% python3 -q
>>> import numpy as np
>>> import numpy.linalg as la
>>> np.set_printoptions(suppress=True, linewidth=160)
>>> def rnd(a):
...     return np.round(a, 3) + 0
... 
>>> arr = np.load("x.npy")
>>> arr
array([[0, 0, 0, 0],
       [0, 0, 0, 1],
       [0, 0, 0, 1],
       [0, 1, 1, 0]])
>>> # symmetric
>>> Uu, s, Vt = la.svd(arr)
>>> vecs = Vt[:(s > 1e-8).sum()]
>>> rng = np.random.default_rng(83143)
>>> vec = arr[3] + 2 * arr[0] + rng.integers(2) * np.eye(4)[0]
>>> vec
array([1., 1., 1., 0.])
>>> rnd(vecs.T @ vecs)
array([[0. , 0. , 0. , 0. ],
       [0. , 0.5, 0.5, 0. ],
       [0. , 0.5, 0.5, 0. ],
       [0. , 0. , 0. , 1. ]])
>>> rnd(np.diag(vecs.T @ vecs))
array([0. , 0.5, 0.5, 1. ])
>>> rnd(arr @ la.pinv(arr) @ arr)
array([[0., 0., 0., 0.],
       [0., 0., 0., 1.],
       [0., 0., 0., 1.],
       [0., 1., 1., 0.]])
>>> la.lstsq(arr[:-1].T, arr[-1])[2]
np.int32(1)
>>> np.abs(np.diag(la.qr(arr)[1])) > 1e-9
array([False,  True, False,  True])
>>> rnd(la.norm(arr, 2) / la.norm(arr))
np.float64(0.707)
>>> la.cond(arr) > 100
np.True_
>>> [round(float(x), 3) for x in la.svd(arr, compute_uv=False)[:3]]
[1.414, 1.414, 0.0]
>>> K = np.load("run9.npy")
>>> K
array([[ -2.034,   0.024,  -1.031,  -1.987],
       [ 17.983,   1.991,   9.953,  17.998],
       [  2.001,  -3.974,  -1.04 ,   1.975],
       [-12.974,  -9.013, -11.026, -13.018]])
>>> rnd((K + K.T) / 2)
array([[ -2.034,   9.004,   0.485,  -7.48 ],
       [  9.004,   1.991,   2.989,   4.493],
       [  0.485,   2.989,  -1.04 ,  -4.526],
       [ -7.48 ,   4.493,  -4.526, -13.018]])
>>> la.determinant(K)
Traceback (most recent call last):
  File "<python-input-23>", line 1, in <module>
    la.determinant(K)
    ^^^^^^^^^^^^^^
AttributeError: module 'numpy.linalg' has no attribute 'determinant'
>>> rnd(np.sort(np.abs(la.eigvals(K))))
array([ 0.027,  0.027, 14.456, 14.456])
>>> np.allclose(K, K.T)
False
>>> Uu, s, Vt = la.svd(K)
>>> rnd(s)
array([35.499,  8.044,  0.05 ,  0.011])
>>> out = Uu[:, :2] @ np.diag(s[:2]) @ Vt[:2]
>>> la.matrix_rank(out)
np.int64(2)
>>> rnd(la.norm(K - out) / la.norm(K))
np.float64(0.001)
>>> la.matrix_rank(K, rtol=0.05)
np.int64(2)
>>> out = np.array([[2, 1], [8, 4]])
>>> C = np.kron(out, K)
>>> rnd(la.norm(C, 2)), rnd(la.norm(out, 2) * la.norm(K, 2))
(np.float64(327.283), np.float64(327.283))
>>> vec = np.array([0, 1, -2, 1])
>>> rnd(np.einsum("ij,j->i", K, vec))
array([0.099, 0.083, 0.081, 0.021])
>>> rnd((K * vec).sum(axis=1))
array([0.099, 0.083, 0.081, 0.021])
>>> rnd(K @ vec)
array([0.099, 0.083, 0.081, 0.021])
>>> [round(float(x), 3) for x in la.svd(K, compute_uv=False)[:3]]
[35.499, 8.044, 0.05]
>>> la.cond(K) > 100
np.True_
>>> m1 = np.load("m.npy")
>>> rnd(m1)
array([[ 0.329, -0.329,  0.066,  0.329],
       [-0.329,  0.329, -0.066, -0.329],
       [ 0.066, -0.066,  0.013,  0.066],
       [ 0.329, -0.329,  0.066,  0.329]])
>>> out = K / la.norm(K, axis=1, keepdims=True)
>>> cov = out @ out.T
>>> rnd(cov)
array([[ 1.   , -0.996, -0.466,  0.902],
       [-0.996,  1.   ,  0.391, -0.935],
       [-0.466,  0.391,  1.   , -0.038],
       [ 0.902, -0.935, -0.038,  1.   ]])
>>> rnd(la.norm(out, axis=1))
array([1., 1., 1., 1.])
>>> (np.abs(cov) > 0.9).astype(int)
array([[1, 1, 0, 1],
       [1, 1, 0, 1],
       [0, 0, 1, 0],
       [1, 1, 0, 1]])
>>> mat = np.loadtxt("w.csv", delimiter=",")
>>> rnd(mat)
array([[ 2.402,  9.19 ,  3.126],
       [ 0.891,  5.237,  8.472],
       [-2.632, -7.789,  5.692],
       [-1.241, -6.268, -7.692],
       [ 2.781,  9.588, -0.577],
       [-2.154, -5.528,  8.05 ],
       [-1.128, -5.939, -7.966],
       [-1.759, -7.692, -6.143],
       [-1.545, -3.06 ,  9.394],
       [ 2.823,  9.387, -1.976],
       [-0.426,  0.996,  9.941],
       [-0.884, -5.215, -8.487],
       [ 2.322,  9.031,  3.611],
       [-2.078, -8.489, -4.861],
       [ 2.071,  5.172, -8.304],
       [ 0.705,  4.671,  8.814],
       [-1.587, -7.236, -6.718],
       [ 1.417,  6.766,  7.226],
       [ 1.858,  4.293, -8.838],
       [-2.812, -9.496,  1.382]])
>>> # rank 2
>>> Xc = mat - mat.mean(axis=0)
>>> Uu, s, Vt = la.svd(Xc, full_matrices=False)
>>> rnd(Xc.mean(axis=0))
array([0., 0., 0.])
>>> np.searchsorted(np.cumsum(s ** 2) / (s ** 2).sum(), 0.9) + 1
np.int64(2)
>>> la.matrix_rank(Xc)
np.int64(2)
>>> rnd(Vt[0] * np.sign(Vt[0, np.abs(Vt[0]).argmax()]))
array([0.164, 0.737, 0.656])
